% python3 -q
>>> import numpy as np
>>> from numpy import linalg as LA
>>> np.set_printoptions(precision=2, suppress=True, linewidth=200)
>>> def rnd(a):
...     return np.round(a, 2) + 0
... 
>>> J = np.load("block18.npy")
>>> J
array([[-1.1,  0.4,  0.1,  1.4, -0.8, -1.1, -2. ,  0.1, -1.5,  1.1],
       [-1.3,  2. ,  1.1,  0.8, -0.6,  0.5,  4.5,  0.2,  0.9, -0.7],
       [-0.5, -1.5,  0.1, -1. , -0.6, -0.6, -1.5, -2.5,  0. ,  0.5],
       [-0.6,  0.3, -0.3, -0.6,  1.9,  0.5,  1. ,  0.6,  0.2,  0.7],
       [-0.7, -0.7, -1. , -0.1,  0. ,  1. ,  3.5,  2.6,  1. , -0.3],
       [ 0.1,  1.3,  0.2, -1.3, -2.2, -0.6, -6. , -1.1,  0. , -0.8],
       [-1.9,  1.2,  1.6,  0.7, -0.3,  0.9, -1.5, -1.4, -0.9, -0.6],
       [-0.2,  1.7, -0.1, -1.3, -0.2, -0.9,  2.5,  1.6, -0.2,  1.2],
       [-0.9,  0. , -1.4, -1.8,  0.6, -0.6,  1. , -0.2,  1.3, -0.3],
       [ 0.1, -0.1,  2.4, -0.7,  0.5,  0.6, -1. , -0.7, -0.7,  0. ],
       [-0.6,  0. , -0.6, -0.5, -1. ,  0.5, -3.5, -2.5, -0.3, -0.2]])
>>> th = np.radians(135)
>>> r_ = np.eye(10)
>>> r_[6, 6] = r_[0, 0] = np.cos(th)
>>> r_[6, 0], r_[0, 6] = -np.sin(th), np.sin(th)
>>> rnd(r_)
array([[-0.71,  0.  ,  0.  ,  0.  ,  0.  ,  0.  ,  0.71,  0.  ,  0.  ,  0.  ],
       [ 0.  ,  1.  ,  0.  ,  0.  ,  0.  ,  0.  ,  0.  ,  0.  ,  0.  ,  0.  ],
       [ 0.  ,  0.  ,  1.  ,  0.  ,  0.  ,  0.  ,  0.  ,  0.  ,  0.  ,  0.  ],
       [ 0.  ,  0.  ,  0.  ,  1.  ,  0.  ,  0.  ,  0.  ,  0.  ,  0.  ,  0.  ],
       [ 0.  ,  0.  ,  0.  ,  0.  ,  1.  ,  0.  ,  0.  ,  0.  ,  0.  ,  0.  ],
       [ 0.  ,  0.  ,  0.  ,  0.  ,  0.  ,  1.  ,  0.  ,  0.  ,  0.  ,  0.  ],
       [-0.71,  0.  ,  0.  ,  0.  ,  0.  ,  0.  , -0.71,  0.  ,  0.  ,  0.  ],
       [ 0.  ,  0.  ,  0.  ,  0.  ,  0.  ,  0.  ,  0.  ,  1.  ,  0.  ,  0.  ],
       [ 0.  ,  0.  ,  0.  ,  0.  ,  0.  ,  0.  ,  0.  ,  0.  ,  1.  ,  0.  ],
       [ 0.  ,  0.  ,  0.  ,  0.  ,  0.  ,  0.  ,  0.  ,  0.  ,  0.  ,  1.  ]])
>>> Y = J @ r_.T
>>> np.allclose(LA.norm(J, axis=1), LA.norm(Y, axis=1))
True
>>> rnd(LA.svd(J, compute_uv=False)), rnd(LA.svd(Y, compute_uv=False))
(array([10.98,  4.85,  3.88,  3.82,  3.  ,  2.86,  2.41,  1.73,  1.09,  0.45]), array([10.98,  4.85,  3.88,  3.82,  3.  ,  2.86,  2.41,  1.73,  1.09,  0.45]))
>>> rnd(np.abs(Y - J).max(axis=0))
array([ 5.4 ,  0.  ,  0.  ,  0.  ,  0.  ,  0.  , 10.17,  0.  ,  0.  ,  0.  ])
>>> rnd(LA.det(r_)), rnd(np.trace(r_))
(np.float64(1.0), np.float64(6.59))
